$ python -q
>>> import numpy as np
>>> np.set_printoptions(suppress=True, linewidth=140)
>>> E = np.load("a.npy")
>>> print(E)
[[ 4.2  0.3  0.3 -0.4]
 [-1.8  0.2  0.3  1.4]
 [ 4.2  0.6 -0.5  1.4]]
>>> M2 = np.array([[2, 1], [-7, 6]])
>>> C = np.kron(M2, E)
>>> print(np.linalg.matrix_rank(C))
6
>>> print(round(np.linalg.norm(C, 2), 1), round(float(np.linalg.norm(M2, 2) * np.linalg.norm(E, 2)), 1))
57.8 57.8
>>> M2 = E / np.linalg.norm(E, axis=1, keepdims=True)
>>> gram = M2 @ M2.T
>>> print(gram[2].round(1))
[ 0.9 -0.5  1. ]
>>> print((np.abs(gram) > 0.9).astype(int))
[[1 0 0]
 [0 1 0]
 [0 0 1]]
>>> print((gram - 2 * np.eye(3)).round(6).argmax(axis=1))
[2 2 0]
>>> print(np.argwhere(np.triu(np.abs(gram) > 0.95, 1)))
[]
>>> print(round(float(np.degrees(np.arccos(np.clip(gram[2, 1], -1, 1)))), 1))
122.9
>>> print(gram.round(1))
[[ 1.  -0.8  0.9]
 [-0.8  1.  -0.5]
 [ 0.9 -0.5  1. ]]
>>> M = np.load("test0.npy")
>>> print(M)
[[2 0 0 0]
 [0 0 0 0]
 [0 0 4 0]
 [0 0 0 4]]
>>> left, sigma, vt = np.linalg.svd(M)
>>> print(sigma)
[4. 4. 2. 0.]
>>> M2 = left[:, :3] @ np.diag(sigma[:3]) @ vt[:3]
>>> print(round(np.linalg.norm(M - M2) / np.linalg.norm(M), 1))
0.0
>>> print(np.round(np.linalg.norm(M - M2, 2), 1), sigma[3])
0.0 0.0
>>> vals, evecs = np.linalg.eigh(M)
>>> vec = np.array([1, 0, 0, 0])
>>> print(evecs * np.abs(vals) @ evecs.T)
[[2. 0. 0. 0.]
 [0. 0. 0. 0.]
 [0. 0. 4. 0.]
 [0. 0. 0. 4.]]
>>> print(evecs * np.maximum(vals, 0) @ evecs.T)
[[2. 0. 0. 0.]
 [0. 0. 0. 0.]
 [0. 0. 4. 0.]
 [0. 0. 0. 4.]]
>>> vals, evecs = np.linalg.eigh(M)
>>> print((vals > 1e-8).sum(), (vals < -1e-8).sum())
3 0
>>> print(evecs.T @ evecs)
[[1. 0. 0. 0.]
 [0. 1. 0. 0.]
 [0. 0. 1. 0.]
 [0. 0. 0. 1.]]
>>> print(np.round(np.linalg.eigvalsh(M @ M), 1))
[ 0.  4. 16. 16.]
>>> print(np.unique(vals.round(6) + 0, return_counts=True)[1])
[1 1 2]
>>> print(evecs.T @ M @ evecs)
[[0. 0. 0. 0.]
 [0. 2. 0. 0.]
 [0. 0. 4. 0.]
 [0. 0. 0. 4.]]
>>> print(np.round(np.linalg.svd(M, compute_uv=False), 1))
[4. 4. 2. 0.]
>>> print(vals)
[0. 2. 4. 4.]
>>> print(vals.sum(), np.trace(M))
10.0 10
>>> print(np.round(np.linalg.eigvalsh(M + 3 * np.eye(4)), 1))
[3. 5. 7. 7.]
>>> print(np.linalg.matrix_power(M - np.diag(np.diag(M)), 4))
[[0 0 0 0]
 [0 0 0 0]
 [0 0 0 0]
 [0 0 0 0]]
>>> print(np.prod(np.diag(M)), np.round(np.linalg.det(M), 1))
0 0.0
>>> print(M @ M)
[[ 4  0  0  0]
 [ 0  0  0  0]
 [ 0  0 16  0]
 [ 0  0  0 16]]
>>> print(np.linalg.matrix_rank(M - M[0, 0] * np.eye(4)))
3
>>> print(np.round(np.linalg.norm(M, axis=0), 1))
[2. 0. 4. 4.]
>>> print(M[:, 0] @ M[:, 1])
0
>>> print(np.round(np.linalg.svd(M, compute_uv=False), 1))
[4. 4. 2. 0.]
>>> print(np.round(np.linalg.pinv(M), 1))
[[0.5 0.  0.  0. ]
 [0.  0.  0.  0. ]
 [0.  0.  0.2 0. ]
 [0.  0.  0.  0.2]]
>>> print(M @ M.T)
[[ 4  0  0  0]
 [ 0  0  0  0]
 [ 0  0 16  0]
 [ 0  0  0 16]]
>>> F = np.load("data.npy")
>>> print(F)
[[-2 -1  0  0]
 [-2  1  0  0]
 [ 0  0 -2 -1]
 [ 0  0 -2  1]]
>>> O, Rm = np.linalg.qr(F)
>>> print(round(abs(Rm[0, 0]), 1), np.round(np.linalg.norm(F[:, 0]), 1))
2.8 2.8
>>> print(Rm.round(1) + 0)
[[2.8 0.  0.  0. ]
 [0.  1.4 0.  0. ]
 [0.  0.  2.8 0. ]
 [0.  0.  0.  1.4]]
>>> print(np.round(np.abs(np.diag(Rm)), 1))
[2.8 1.4 2.8 1.4]
>>> f, v = F[3], F[2]
>>> print(f @ f)
5
>>> p = (f @ v) / (f @ f) * f
>>> print(np.outer(f, v))
[[ 0  0  0  0]
 [ 0  0  0  0]
 [ 0  0  4  2]
 [ 0  0 -2 -1]]
>>> print(np.round(np.linalg.norm(f + v) ** 2 + np.linalg.norm(f - v) ** 2, 1))
20.0
>>> vals, evecs = np.linalg.eig(F)
>>> print(vals.round(1))
[-2.6  1.6 -2.6  1.6]
>>> print(np.round(np.sort(np.linalg.eigvals(F @ F)), 1))
[2.4 2.4 6.6 6.6]
>>> print(F @ evecs[:, 0] - vals[0] * evecs[:, 0])
[0. 0. 0. 0.]
>>> print(np.prod(vals))
16.0
>>> print(np.round(np.sort(np.linalg.eigvals(F.T)), 1))
[-2.6 -2.6  1.6  1.6]
>>> P = np.triu(np.array([[-2, 0, -1, 3], [1, 1, -3, -3], [1, -2, -1, -3], [-3, -2, 2, -3]]), 1) + np.eye(4)
>>> M2 = P @ F @ np.linalg.inv(P)
>>> print(M2)
[[ -2.  -1.  -9. -20.]
 [ -2.   1.  13.  48.]
 [  0.   0.   4.   8.]
 [  0.   0.  -2.  -5.]]
>>> print(np.linalg.matrix_rank(M2))
4
>>> print(np.trace(M2), np.trace(F))
-2.0 -2
>>> print(P @ F - F @ P)
[[ 0.  0. -9.  7.]
 [ 0.  0. 13.  9.]
 [ 0.  0.  6. -9.]
 [ 0.  0.  0. -6.]]
>>> vec = np.array([0, -3, -2, -2])
>>> y = F @ vec
>>> print(y)
[ 3 -3  6  2]
>>> print(np.round(np.linalg.solve(F, F[:, 3]), 1))
[-0.  0. -0.  1.]
>>> print(np.round(np.linalg.solve(F, y + F[:, 2]), 1))
[-0. -3. -1. -2.]
>>> m1 = np.array([[0, 2, 8], [7, 9, 3], [8, 3, 4], [1, 0, 7]])
>>> print(m1)
[[0 2 8]
 [7 9 3]
 [8 3 4]
 [1 0 7]]
>>> vec = np.array([7, 6, 8])
>>> y = m1 @ vec
>>> c, lr = np.zeros(3), 1 / np.linalg.norm(m1, 2) ** 2
>>> for i in range(30):
...     c -= lr * m1.T @ (m1 @ c - y)
...     if i % 5 == 0: print(i, round(np.linalg.norm(m1 @ c - y), 1))
... 
0 6.6
5 1.2
10 0.5
15 0.3
20 0.2
25 0.2
>>> print(c.round(1))
[7. 6. 8.]
>>> print(round(float(np.linalg.cond(m1)), 1))
3.9
>>> rng = np.random.default_rng(714)
>>> labels = rng.permutation(3)
>>> M2 = m1[:, labels] * rng.choice([-1, 1], 3)
>>> print(M2)
[[ 0 -2 -8]
 [-7 -9 -3]
 [-8 -3 -4]
 [-1  0 -7]]
>>> left, _, vt = np.linalg.svd(m1.T @ M2)
>>> print(labels)
[0 1 2]
>>> vec = np.array([2, 5, 4])
>>> y = m1 @ vec
>>> print(np.round(np.linalg.solve(m1.T @ m1, m1.T @ y), 1))
[2. 5. 4.]
>>> print(y)
[42 71 47 30]
>>> print(np.round(np.linalg.pinv(m1) @ m1, 1) + 0)
[[1. 0. 0.]
 [0. 1. 0.]
 [0. 0. 1.]]
>>> try:
...     np.linalg.solve(m1, y)
... except np.linalg.LinAlgError as e:
...     print("failed:", e)
... 
failed: Last 2 dimensions of the array must be square
>>> y = y + 0.3 * rng.normal(size=4)
>>> print(y.round(1))
[42.3 70.9 46.6 30.4]
>>> c, *_ = np.linalg.lstsq(m1, y)
>>> print(np.round(m1.T @ (y - m1 @ c), 1) + 0)
[0. 0. 0.]
>>> print(round(float(np.linalg.norm(y - m1 @ c)), 1))
0.3
>>> M2 = m1 / np.sqrt((m1 ** 2).mean(axis=1, keepdims=True))
>>> print(np.linalg.matrix_rank(m1 - m1.mean(axis=1, keepdims=True)))
2
>>> print(np.linalg.matrix_rank(M2) == np.linalg.matrix_rank(m1))
True
>>> f = np.array([-3, 3]) + 0.5
>>> W0 = np.eye(2) - 2 * np.outer(f, f) / (f @ f)
>>> print(W0.round(1))
[[ 0.3  0.9]
 [ 0.9 -0.3]]
>>> print(np.round(np.linalg.norm(W0, axis=0), 1))
[1. 1.]
>>> print(round(float(np.linalg.norm(W0, 2)), 1))
1.0
>>> print(round(float(np.linalg.norm(W0, "nuc")), 1))
2.0
>>> print(round(np.linalg.norm(W0) ** 2 / np.linalg.norm(W0, 2) ** 2, 1))
2.0
>>> print(round(float(np.linalg.norm(W0[0] - W0[1])), 1))
1.4
>>> print(round(float(np.linalg.norm(W0[0], 1)), 1), round(float(np.linalg.norm(W0[0], np.inf)), 1))
1.3 0.9
>>> w1 = np.array([[2, -2, 2, 0, 2, 3],
...     [3, 3, -1, 0, -1, 3],
...     [0, -2, -2, -2, 1, 0],
...     [-2, 3, 3, 2, -1, -1]])
>>> c = np.array([0, -1, 0, 0, 0, 2])
>>> act = np.maximum(E @ w1 + c, 0)
>>> print((act > 0).astype(int))
[[1 0 1 0 1 1]
 [0 1 0 1 0 0]
 [1 0 1 1 1 1]]
>>> C = np.array([[0, 3, 2], [5, 2, 0], [3, 2, 3], [1, 0, 3], [4, 4, 4], [3, 1, 4]])
>>> print((act @ C).round(6).argmax(axis=1))
[2 0 2]
>>> print(w1 @ C)
[[ 13  17  30]
 [ 17  12  11]
 [-14  -4  -8]
 [ 19   1   3]]
>>> print(np.round(np.linalg.norm(W0, axis=0), 1))
[1. 1.]
>>> print(round(W0[:, 1] @ W0[:, 0], 1))
0.0
>>> print(np.round(W0 @ W0.T, 1) + 0)
[[1. 0.]
 [0. 1.]]
>>> print(np.round(np.linalg.svd(W0, compute_uv=False), 1))
[1. 1.]
>>> print(np.round(W0.T @ W0, 1) + 0)
[[1. 0.]
 [0. 1.]]
>>> A = np.load("mat.npy")
>>> print(A)
[[  2   0   9]
 [  8   3  14]
 [ 14   6  20]
 [ 15  14  21]
 [ 17  21  28]
 [ 20  30  36]
 [ 21  39  39]
 [ 22  44  41]
 [ 28  49  50]
 [ 34  54  53]
 [ 41  60  61]
 [ 41  64  63]
 [ 43  70  69]
 [ 50  74  70]
 [ 52  80  74]
 [ 53  88  81]
 [ 55  93  83]
 [ 64 100  83]
 [ 72 100  88]
 [ 73 104  89]
 [ 80 107  95]
 [ 84 110 104]]
>>> Xs = A - A.mean(axis=0)
>>> left, sigma, vt = np.linalg.svd(Xs, full_matrices=False)
>>> print(np.linalg.matrix_rank(Xs))
3
>>> print(sigma.round(1))
[237.6  20.8  10. ]
>>> print(round((sigma ** 2).sum() ** 2 / (sigma ** 4).sum(), 1))
1.0
>>> print(np.round(vt[0] * np.sign(vt[0, np.abs(vt[0]).argmax()]), 1))
[0.5 0.7 0.5]
>>> print(np.round(sigma ** 2 / (sigma ** 2).sum(), 1) + 0)
[1. 0. 0.]
